% python3 -q
>>> import numpy as np
>>> np.set_printoptions(precision=1, suppress=True, linewidth=140)
>>> rd = lambda a: np.round(a, 1) + 0
>>> feats = np.load("w.npy")
>>> print(feats)
[[  4.2   4.7  12.5  11.9   3.7 -10.6]
 [  0.9   2.8  12.8  12.1   2.   -7.7]
 [  2.3   2.8  12.1  13.3   3.4  -9.2]
 [  2.6   2.   13.   10.6   2.6  -8. ]
 [  3.8   2.7  10.3  12.    1.5  -9.2]
 [  3.    3.3  12.   12.2   3.1  -9.5]
 [  2.9   2.6  12.3  11.6   2.3  -9.3]
 [  1.7   2.9  11.1  10.9   3.1  -9.7]
 [  3.    3.8  11.4  11.8   2.6 -11.1]
 [  4.3   4.3  12.6  11.2   4.9  -8.6]
 [  2.9   3.5  10.3  10.6   1.  -10.3]
 [  1.9   3.5  11.7   8.5   1.   -7. ]
 [  3.2   2.9  10.6  11.9   2.1  -9.6]
 [  3.3   4.5  12.2  11.4   1.7  -9. ]
 [  2.9   1.6  12.8  13.9   3.9  -9.6]
 [  2.2   4.3  12.4  11.5   2.1  -9.2]
 [  4.4   1.5  11.8  10.9   3.4  -8.4]
 [  3.3   3.1  11.9  12.6   3.5  -9. ]
 [  4.2   3.1  13.8  11.    2.2  -9. ]
 [  4.4   4.9  12.4  11.8   2.6 -10.3]
 [  2.5   1.6  11.7  11.5   3.8 -10.8]
 [  4.2   2.8  13.5  12.6   1.8 -10.8]
 [  3.3   4.1  12.5  12.1   3.9  -6.7]
 [  3.8   4.1  13.5  10.5   2.1  -8.1]
 [  1.9   3.4  12.1  10.8   3.6  -7.5]
 [  3.1   3.2  13.7  12.4   3.6  -8.4]]
>>> Xs = (feats - feats.mean(axis=0)) / feats.std(axis=0)
>>> print(rd(Xs.std(axis=0)))
[1. 1. 1. 1. 1. 1.]
>>> coef = np.linalg.lstsq(np.delete(Xs, 5, axis=1), Xs[:, 5])[0]
>>> print(np.abs(coef).argmax())
3
>>> print(rd(coef))
[-0.3  0.   0.3 -0.4  0.2]
>>> vec = np.array([3, -1, 1, -1, -1, 2])
>>> y = feats @ vec
>>> print(rd(np.linalg.lstsq(feats, y)[0]))
[ 3. -1.  1. -1. -1.  2.]
>>> print(rd(np.linalg.solve(feats.T @ feats, feats.T @ y)))
[ 3. -1.  1. -1. -1.  2.]
>>> rng = np.random.default_rng(3930)
>>> y = y + 0.1 * rng.normal(size=26)
>>> print(rd(y))
[-16.4 -16.8 -19.  -10.2 -13.  -16.6 -14.  -20.1 -20.  -12.1 -16.7  -9.7 -16.  -13.4 -17.2 -17.4  -7.6 -15.6  -7.8 -14.2 -19.1 -12.9 -11.1
  -8.1 -14.9 -13. ]
>>> coef, *_ = np.linalg.lstsq(feats, y)
>>> print(rd(feats.T @ (y - feats @ coef)))
[0. 0. 0. 0. 0. 0.]
>>> print(rd(np.linalg.norm(y - feats @ coef)))
0.4
